>>> import numpy as np
>>> np.set_printoptions(suppress=True, linewidth=100)
>>> K = np.loadtxt("a.csv", delimiter=",")
>>> K
array([[0., 0., 0., 0., 3., 3., 2., 2., 1., 2.],
       [0., 0., 0., 0., 2., 3., 2., 1., 0., 2.],
       [0., 0., 0., 0., 1., 2., 1., 2., 0., 2.],
       [0., 0., 0., 0., 3., 2., 1., 2., 2., 1.],
       [3., 2., 1., 3., 0., 0., 0., 0., 0., 0.],
       [3., 3., 2., 2., 0., 0., 0., 0., 0., 0.],
       [2., 2., 1., 1., 0., 0., 0., 0., 0., 0.],
       [2., 1., 2., 2., 0., 0., 0., 0., 0., 0.],
       [1., 0., 0., 2., 0., 0., 0., 0., 0., 0.],
       [2., 2., 2., 1., 0., 0., 0., 0., 0., 0.]])
>>> x0 = np.array([2, 0, 2, 3, 3, 2, 0, -4, -1, 5])
>>> (K * x0).sum(axis=1)
array([16., 18.,  9.,  8., 17., 16.,  9., 14.,  8., 11.])
>>> rng = np.random.default_rng(29)
>>> arr = np.triu(rng.random((8, 8)) < 0.3, 1).astype(int)
>>> arr = arr + arr.T
>>> print(arr)
[[0 0 0 1 1 1 0 0]
 [0 0 0 0 0 0 0 1]
 [0 0 0 0 0 0 0 1]
 [1 0 0 0 1 1 0 0]
 [1 0 0 1 0 0 1 0]
 [1 0 0 1 0 0 0 0]
 [0 0 0 0 1 0 0 0]
 [0 1 1 0 0 0 0 0]]
>>> lab = rng.permutation(8)
>>> lab
array([0, 2, 6, 7, 5, 1, 4, 3])
>>> out = arr[lab][:, lab]
>>> np.diag(out)
array([0, 0, 0, 0, 0, 0, 0, 0])
>>> out
array([[0, 0, 0, 0, 1, 0, 1, 1],
       [0, 0, 0, 1, 0, 0, 0, 0],
       [0, 0, 0, 0, 0, 0, 1, 0],
       [0, 1, 0, 0, 0, 1, 0, 0],
       [1, 0, 0, 0, 0, 0, 0, 1],
       [0, 0, 0, 1, 0, 0, 0, 0],
       [1, 0, 1, 0, 0, 0, 0, 1],
       [1, 0, 0, 0, 1, 0, 1, 0]])
>>> np.round(np.linalg.det(out), 1), np.round(np.linalg.det(arr[lab]), 1)
(np.float64(0.0), np.float64(0.0))
>>> np.round(np.sort(np.abs(np.linalg.eigvals(out))), 1) + 0
array([0. , 0.6, 0.7, 1. , 1.4, 1.4, 1.8, 2.6])
>>> A = np.loadtxt("x.csv", delimiter=",")
>>> A
array([[-2.,  3.,  7.,  9., -5., -9.,  4.,  9., -3., -9., -1.,  8., -5.,  9.],
       [ 2.,  8.,  6.,  2., -1.,  0., -1., -3., -7.,  6., -8., -1.,  2., -2.],
       [-4.,  1., -5.,  9., -7., -7.,  8., -9.,  9.,  5., -4.,  7., -8., -8.],
       [-9.,  6.,  0., -2.,  5., -2.,  6., -6.,  2.,  6.,  1., -9., -1., -1.],
       [ 2.,  8.,  6., -7., -6., -2.,  4.,  7.,  4., -5., -2.,  3., -9.,  1.],
       [ 9., -7., -4.,  2.,  0.,  7.,  3., -5.,  1.,  7.,  7.,  1., -3.,  4.],
       [-3.,  0., -5.,  6.,  3.,  4.,  3.,  6.,  7.,  9., -2.,  8.,  0.,  0.],
       [-7.,  0., -5.,  9., -9., -4., -6., -7.,  9.,  8.,  6., -5.,  5., -1.],
       [ 4., -1.,  5., -1.,  8.,  7., -7.,  2.,  8., -2., -4.,  3.,  5., -7.],
       [-8.,  2., -8., -7.,  0.,  9., -7., -9.,  1.,  7.,  2.,  9., -8.,  1.],
       [-7.,  2., -7., -8.,  5.,  1., -1.,  9.,  3., -9.,  0.,  5.,  3.,  7.],
       [ 1., -1., -3., -8., -2., -7., -8., -3.,  6., -9., -1.,  9.,  3.,  5.],
       [ 6., -8.,  5.,  6.,  2.,  6., -9.,  0., -1., -4.,  7.,  3., -8.,  3.],
       [ 2.,  7., -5.,  4., -7., -1.,  4., -5., -7.,  8.,  8.,  7., -2., -2.]])
>>> out = np.linalg.inv(A)
>>> print(np.allclose(out, A.T))
False
>>> W1 = np.array([[-2, 2, 0, -2, 2],
...     [1, 3, -3, -2, -1],
...     [-3, 2, 2, 3, -2],
...     [3, 2, -2, 2, -1],
...     [0, -3, -2, 3, 0],
...     [-1, -2, 2, 0, 0],
...     [1, -1, 3, 0, 0],
...     [1, 3, 0, 2, -2],
...     [-1, 0, -1, -3, 1],
...     [2, 1, 3, -2, 3],
...     [0, 2, 3, -2, -3],
...     [3, 0, -2, -3, 0],
...     [2, -3, 2, 3, 2],
...     [3, -3, 0, -3, 3]])
>>> coef = np.array([-3, 3, 2, 3, -2])
>>> hid = np.maximum(A @ W1 + coef, 0)
>>> np.linalg.matrix_rank(hid)
np.int64(5)
>>> W2 = np.array([[-1, 3, -1], [0, -1, 3], [-3, 1, -1], [3, -2, 1], [0, 3, 0]])
>>> hid @ W2
array([[ -40.,   89.,  167.],
       [ 108.,  -47.,  132.],
       [ -36.,   69.,  117.],
       [ -36.,   -3.,  -12.],
       [   0.,  -83.,  249.],
       [-204.,  214.,  -70.],
       [ -76.,  298.,  -70.],
       [-100.,  186.,   13.],
       [ 159., -106.,   53.],
       [ -20.,  132.,  -20.],
       [ -38.,  114.,  -38.],
       [   0.,   72.,    0.],
       [   0.,  -29.,   87.],
       [-133.,  141.,  113.]])
>>> W1 @ W2
array([[ -4,   2,   6],
       [  2,  -2,   9],
       [  6, -21,  10],
       [  9,  -2,   7],
       [ 15,  -5,  -4],
       [ -5,   1,  -7],
       [-10,   7,  -7],
       [  5, -10,  10],
       [ -5,   5,  -1],
       [-17,  21,  -4],
       [-15,  -4,   1],
       [ -6,  13,  -4],
       [  1,  11, -10],
       [-12,  27, -15]])
